% ipython --no-banner

In [1]: import numpy as np

In [2]: np.set_printoptions(precision=4, suppress=True, linewidth=160, floatmode="fixed")

In [3]: arr = np.loadtxt("a.csv", delimiter=",")

In [4]: arr
Out[4]: 
array([[ -2.0000,  -8.0000,   1.0000,  -5.0000,   6.0000],
       [  4.0000, -15.0000,  -4.0000,   2.0000,   3.0000],
       [ -3.0000, -24.0000,  -7.0000,  -2.0000,   0.0000],
       [ -3.0000, -33.0000, -12.0000, -11.0000,  -1.0000],
       [ -4.0000, -27.0000,  -4.0000,  -8.0000,   6.0000],
       [  3.0000, -27.0000, -13.0000, -17.0000,   5.0000],
       [ -5.0000, -29.0000, -17.0000, -23.0000,  11.0000],
       [  4.0000, -38.0000, -20.0000, -18.0000,   2.0000],
       [ -5.0000, -39.0000, -12.0000, -16.0000,   2.0000],
       [  1.0000, -48.0000,  -9.0000, -17.0000,  -5.0000],
       [ -1.0000, -50.0000, -18.0000,  -8.0000,   0.0000],
       [  7.0000, -58.0000, -18.0000, -15.0000,   6.0000],
       [  7.0000, -65.0000, -20.0000, -24.0000,  10.0000],
       [ 14.0000, -70.0000, -11.0000, -19.0000,   9.0000],
       [  8.0000, -79.0000, -18.0000, -14.0000,   1.0000],
       [  1.0000, -81.0000, -13.0000, -15.0000,   0.0000],
       [ -8.0000, -76.0000, -16.0000, -22.0000,  -3.0000],
       [ -9.0000, -69.0000, -24.0000, -24.0000,  -4.0000],
       [ -8.0000, -62.0000, -31.0000, -27.0000,   5.0000],
       [-13.0000, -58.0000, -35.0000, -36.0000,   7.0000]])

In [5]: W2 = arr[[14, 12]].astype(float)

In [6]: for _ in range(6):
   ...:     lab = np.linalg.norm(arr[:, None] - W2, axis=-1).argmin(axis=1)
   ...:     W2 = np.array([arr[lab == j].mean(axis=0) for j in range(2)])
   ...: 

In [7]: lab
Out[7]: array([1, 1, 1, 1, 1, 1, 1, 1, 1, 1, 1, 0, 0, 0, 0, 0, 0, 0, 0, 0])

In [8]: W2[1] - W2[0]
Out[8]: array([-0.8889, 37.9394, 10.2121, 10.5960, -0.8081])

In [9]: W2
Out[9]: 
array([[ -0.1111, -68.6667, -20.6667, -21.7778,   3.4444],
       [ -1.0000, -30.7273, -10.4545, -11.1818,   2.6364]])

In [10]: np.abs(W2[1] - W2[0]).argmax()
Out[10]: np.int64(1)

In [11]: F = np.load("block3.npy")

In [12]: F
Out[12]: 
array([[-20,   2,   1,  -4,  -4,   0],
       [  4, -40,  -3,   3,  -5,   4],
       [  2,  -4, -33,   3,  -3,  -3],
       [ -3,  -4,   4,  17,  -3,  -4],
       [  3,  -2,   2,  -4, -22,   3],
       [  4,  -1,   4,   4,  -2,   1]])

In [13]: rng = np.random.default_rng(68424)

In [14]: lab = rng.permutation(6)

In [15]: Y = F[:, lab] * rng.choice([-1, 1], 6)

In [16]: Y
Out[16]: 
array([[ -1,  20,  -2,   0,   4,   4],
       [  3,  -4,  40,  -4,  -3,   5],
       [ 33,  -2,   4,   3,  -3,   3],
       [ -4,   3,   4,   4, -17,   3],
       [ -2,  -3,   2,  -3,   4,  22],
       [ -4,  -4,   1,  -1,  -4,   2]])

In [17]: Uu, _, vt = np.linalg.svd(F.T @ Y)

In [18]: np.round(np.linalg.lstsq(F, Y)[0], 4) + 0
Out[18]: 
array([[ 0.0000, -1.0000,  0.0000,  0.0000,  0.0000,  0.0000],
       [ 0.0000,  0.0000, -1.0000,  0.0000,  0.0000,  0.0000],
       [-1.0000,  0.0000,  0.0000,  0.0000,  0.0000,  0.0000],
       [ 0.0000,  0.0000,  0.0000,  0.0000, -1.0000,  0.0000],
       [ 0.0000,  0.0000,  0.0000,  0.0000,  0.0000, -1.0000],
       [ 0.0000,  0.0000,  0.0000, -1.0000,  0.0000,  0.0000]])

In [19]: np.round(Uu @ vt, 4) + 0
Out[19]: 
array([[ 0.0000, -1.0000,  0.0000,  0.0000,  0.0000,  0.0000],
       [ 0.0000,  0.0000, -1.0000,  0.0000,  0.0000,  0.0000],
       [-1.0000,  0.0000,  0.0000,  0.0000,  0.0000,  0.0000],
       [ 0.0000,  0.0000,  0.0000,  0.0000, -1.0000,  0.0000],
       [ 0.0000,  0.0000,  0.0000,  0.0000,  0.0000, -1.0000],
       [ 0.0000,  0.0000,  0.0000, -1.0000,  0.0000,  0.0000]])

In [20]: E = np.load("sample5.npy")

In [21]: E
Out[21]: 
array([[ 0,  4, -1,  1,  0,  1],
       [-4,  0,  1,  0, -4,  1],
       [ 1, -1,  0,  4, -2,  4],
       [-1,  0, -4,  0,  0, -4],
       [ 0,  4,  2,  0,  0,  0],
       [-1, -1, -4,  4,  0,  0]])

In [22]: ang = np.radians(45)

In [23]: r_ = np.eye(6)

In [24]: r_[4, 4] = r_[1, 1] = np.cos(ang)

In [25]: r_[4, 1], r_[1, 4] = -np.sin(ang), np.sin(ang)

In [26]: r_
Out[26]: 
array([[ 1.0000,  0.0000,  0.0000,  0.0000,  0.0000,  0.0000],
       [ 0.0000,  0.7071,  0.0000,  0.0000,  0.7071,  0.0000],
       [ 0.0000,  0.0000,  1.0000,  0.0000,  0.0000,  0.0000],
       [ 0.0000,  0.0000,  0.0000,  1.0000,  0.0000,  0.0000],
       [ 0.0000, -0.7071,  0.0000,  0.0000,  0.7071,  0.0000],
       [ 0.0000,  0.0000,  0.0000,  0.0000,  0.0000,  1.0000]])

In [27]: Y = E @ r_.T

In [28]: np.abs(Y - E).max(axis=0)
Out[28]: array([0.0000, 2.8284, 0.0000, 0.0000, 2.8284, 0.0000])

In [29]: np.linalg.svd(E, compute_uv=False), np.linalg.svd(Y, compute_uv=False)
Out[29]: 
(array([7.5339, 7.5339, 5.5508, 5.5508, 1.1956, 1.1956]),
 array([7.5339, 7.5339, 5.5508, 5.5508, 1.1956, 1.1956]))

In [30]: np.allclose(np.linalg.norm(E, axis=1), np.linalg.norm(Y, axis=1))
Out[30]: True
